$ python -q
>>> import numpy as np
>>> np.set_printoptions(suppress=True, linewidth=120)
>>> M = np.array([[8.0, 18.0, 21.0], [18.0, 35.0, 42.0], [21.0, 42.0, 48.0]])
>>> def softmax(z):
...     e = np.exp(z - z.max(axis=-1, keepdims=True))
...     return e / e.sum(axis=-1, keepdims=True)
... 
>>> softmax(M).sum(axis=1)
array([1., 1., 1.])
>>> S = M @ M.T / np.sqrt(3)
>>> np.round(softmax(S), 1) + 0
array([[0., 0., 1.],
       [0., 0., 1.],
       [0., 0., 1.]])
>>> rng = np.random.default_rng(213)
>>> lab = rng.permutation(3)
>>> Y = M[:, lab] * rng.choice([-1, 1], 3)
>>> Y
array([[-21.,  18.,  -8.],
       [-42.,  35., -18.],
       [-48.,  42., -21.]])
>>> left, _, Vt = np.linalg.svd(M.T @ Y)
>>> np.round(np.linalg.lstsq(M, Y)[0], 1) + 0
array([[ 0.,  0., -1.],
       [ 0.,  1.,  0.],
       [-1.,  0.,  0.]])
>>> np.round(left @ Vt, 1) + 0
array([[ 0.,  0., -1.],
       [ 0.,  1.,  0.],
       [-1.,  0.,  0.]])
>>> F = rng.normal(size=(14, 3)) + 10 * np.array([-1, -2, 2])
>>> F.round(1)
array([[ -9.5, -19.9,  18.2],
       [ -8.9, -18.2,  20.2],
       [-10.9, -21.1,  19. ],
       [ -9.2, -20. ,  19.3],
       [-11.3, -21.3,  20.4],
       [ -9.8, -20.7,  20.6],
       [ -9.7, -17.7,  20.3],
       [-11. , -18. ,  20.3],
       [-10.7, -18.1,  19.8],
       [ -8.4, -19.8,  18.6],
       [ -9.7, -19.6,  18.8],
       [ -9. , -20.3,  18.6],
       [-11. , -19.8,  20.9],
       [ -7.9, -20.2,  22.2]])
>>> np.argsort(-np.linalg.norm(F, axis=0).round(6), kind="stable")[:3]
array([2, 1, 0])
>>> np.linalg.cond(F) > 100
np.False_
>>> np.round(np.abs(np.linalg.svd(F)[2][-1]), 1)
array([0.9, 0.2, 0.3])
>>> round(float(np.linalg.norm(F, 2) / np.linalg.norm(F)), 1)
1.0
>>> [round(float(x), 1) for x in np.linalg.svd(F, compute_uv=False)[:3]]
[110.6, 4.3, 3.8]
>>> W0, _ = np.linalg.qr(np.array([[1.4, 0.7, -1.6, 0.4],
...     [0.8, -1.2, -1.8, 0.0],
...     [1.3, -0.8, -0.2, 0.0],
...     [-0.1, -1.2, -0.7, -1.4]]))
>>> W0.round(1) + 0
array([[-0.7,  0.5,  0.4,  0.3],
       [-0.4, -0.5,  0.5, -0.6],
       [-0.6, -0.3, -0.7,  0.1],
       [ 0. , -0.6,  0.3,  0.7]])
>>> # keeps lengths
>>> x0 = np.array([0, -2, -2])
>>> a = np.maximum(F @ x0, 0)
>>> a.round(1)
array([3.4, 0. , 4.2, 1.3, 1.7, 0.4, 0. , 0. , 0. , 2.3, 1.6, 3.3, 0. , 0. ])
>>> np.round(F.T @ a, 1)
array([-177.3, -369.6,  343.4])
>>> np.round(np.maximum(F @ (3 * x0), 0), 1)
array([10.2,  0. , 12.6,  3.8,  5.2,  1.2,  0. ,  0. ,  0. ,  7. ,  4.7,  9.8,  0. ,  0. ])
>>> np.flatnonzero(a > 1e-9)
array([ 0,  2,  3,  4,  5,  9, 10, 11])
>>> lab = rng.permutation(4)
>>> lab
array([1, 2, 0, 3])
>>> Y = W0[lab][:, lab]
>>> np.allclose(Y, W0)
False
>>> np.round(np.sort(np.abs(np.linalg.eigvals(Y))), 1)
array([1., 1., 1., 1.])
>>> np.round(np.diag(Y), 1)
array([-0.5, -0.7, -0.7,  0.7])
>>> np.round(np.trace(Y), 1)
np.float64(-1.2)
>>> round(np.linalg.det(Y), 1), round(float(np.linalg.det(W0[lab])), 1)
(np.float64(-1.0), -1.0)
>>> x0 = np.array([7, -5, -3, -6])
>>> [p for p in range(1, 25) if np.allclose(np.linalg.matrix_power(W0, p), np.eye(4))]
[]
>>> np.round(np.abs(np.linalg.eigvals(W0)), 1)
array([1., 1., 1., 1.])
>>> 4 - np.linalg.matrix_rank(W0 - np.eye(4), tol=1e-8)
np.int64(1)
>>> np.round(np.sort(np.abs(np.degrees(np.angle(np.linalg.eigvals(W0))))), 1)
array([  0. , 126.7, 126.7, 180. ])
>>> np.round(np.linalg.det(W0), 1)
np.float64(-1.0)
>>> Y = np.array([[2, 1, 2], [1, 0, 1], [0, 1, 2], [1, 2, 2]])
>>> np.round(W0 @ Y, 1)
array([[-0.5,  0.4,  0.7],
       [-1.9, -1.1, -1.5],
       [-1.5, -1.2, -2.9],
       [ 0.2,  1.8,  1.5]])
>>> np.linalg.matrix_rank(np.vstack([W0, Y.T]))
np.int64(4)
>>> np.round(np.einsum("ik,kj->ji", W0, Y), 1)
array([[-0.5, -1.9, -1.5,  0.2],
       [ 0.4, -1.1, -1.2,  1.8],
       [ 0.7, -1.5, -2.9,  1.5]])
>>> np.vstack([W0, Y.T]).shape
(7, 4)
>>> np.round(np.einsum("ij,ij->i", W0, W0), 1)
array([1., 1., 1., 1.])
>>> J = np.load("block11.npy")
>>> J
array([[ 3., -1.,  0.],
       [ 0.,  2.,  0.],
       [ 0., -2.,  3.]])
>>> O, evecs = np.linalg.qr(J[:, :2])[0], np.linalg.qr(J[:, 2:])[0]
>>> sig = np.linalg.svd(O.T @ evecs, compute_uv=False)
>>> round(np.linalg.norm(O @ O.T - evecs @ evecs.T, 2), 1)
np.float64(1.0)
>>> Y = np.array([[1, -1], [2, -2]])
>>> basis = np.array([[0, -3, -1], [-2, 2, -1], [2, -2, 0]])
>>> K = np.kron(Y, basis)
>>> K
array([[ 0, -3, -1,  0,  3,  1],
       [-2,  2, -1,  2, -2,  1],
       [ 2, -2,  0, -2,  2,  0],
       [ 0, -6, -2,  0,  6,  2],
       [-4,  4, -2,  4, -4,  2],
       [ 4, -4,  0, -4,  4,  0]])
>>> left, sig, Vt = np.linalg.svd(K, full_matrices=False)
>>> np.round(np.sqrt((sig ** 2).sum()), 1), np.round(np.linalg.norm(K), 1)
(np.float64(16.4), np.float64(16.4))
>>> sig.round(1) + 0
array([14.7,  7.1,  1.8,  0. ,  0. ,  0. ])
>>> np.allclose(left * sig @ Vt, K)
True
>>> np.round(left.T @ K @ Vt.T, 1) + 0
array([[14.7,  0. ,  0. ,  0. ,  0. ,  0. ],
       [ 0. ,  7.1,  0. ,  0. ,  0. ,  0. ],
       [ 0. ,  0. ,  1.8,  0. ,  0. ,  0. ],
       [ 0. ,  0. ,  0. ,  0. ,  0. ,  0. ],
       [ 0. ,  0. ,  0. ,  0. ,  0. ,  0. ],
       [ 0. ,  0. ,  0. ,  0. ,  0. ,  0. ]])
>>> left.shape, sig.shape, Vt.shape
((6, 6), (6,), (6, 6))
>>> np.abs(left[:, 0]).round(6).argmax()
np.int64(4)
>>> np.round(Vt @ Vt.T, 1) + 0
array([[1., 0., 0., 0., 0., 0.],
       [0., 1., 0., 0., 0., 0.],
       [0., 0., 1., 0., 0., 0.],
       [0., 0., 0., 1., 0., 0.],
       [0., 0., 0., 0., 1., 0.],
       [0., 0., 0., 0., 0., 1.]])
>>> np.round(sig / sig[0], 1) + 0
array([1. , 0.5, 0.1, 0. , 0. , 0. ])
>>> E = np.array([[-0.6, -1.2, 1.8],
...     [-0.9, -0.6, 2.6],
...     [1.0, 0.0, -2.7],
...     [-0.3, -0.9, 1.0],
...     [-1.6, 0.4, 4.9],
...     [0.1, -1.9, -0.4],
...     [0.4, -0.3, -1.1],
...     [-0.6, 0.1, 1.7],
...     [0.5, -1.3, -1.6],
...     [0.2, -0.9, -0.6],
...     [1.3, 0.2, -3.8],
...     [0.8, 1.4, -2.5],
...     [-0.5, 1.0, 1.4],
...     [0.4, -0.4, -1.2],
...     [0.7, 0.0, -2.2],
...     [-1.1, 0.0, 3.4],
...     [0.1, 0.4, -0.3],
...     [1.2, -0.5, -3.5],
...     [-0.2, -0.4, 0.5],
...     [-1.5, -0.2, 4.5],
...     [0.1, 0.2, -0.3]])
>>> cov = np.cov(E, rowvar=False)
>>> np.round(E.std(axis=0), 1)
array([0.8, 0.7, 2.4])
>>> np.round(np.corrcoef(E.T), 1) + 0
array([[ 1.,  0., -1.],
       [ 0.,  1.,  0.],
       [-1.,  0.,  1.]])
>>> np.median(E, axis=0)
array([ 0.1, -0.2, -0.3])
>>> cov.round(1) + 0
array([[ 0.7,  0. , -2.1],
       [ 0. ,  0.6,  0. ],
       [-2.1,  0. ,  6.1]])
>>> round(np.corrcoef(E[:, 1], E[:, 2])[0, 1], 1)
np.float64(-0.0)
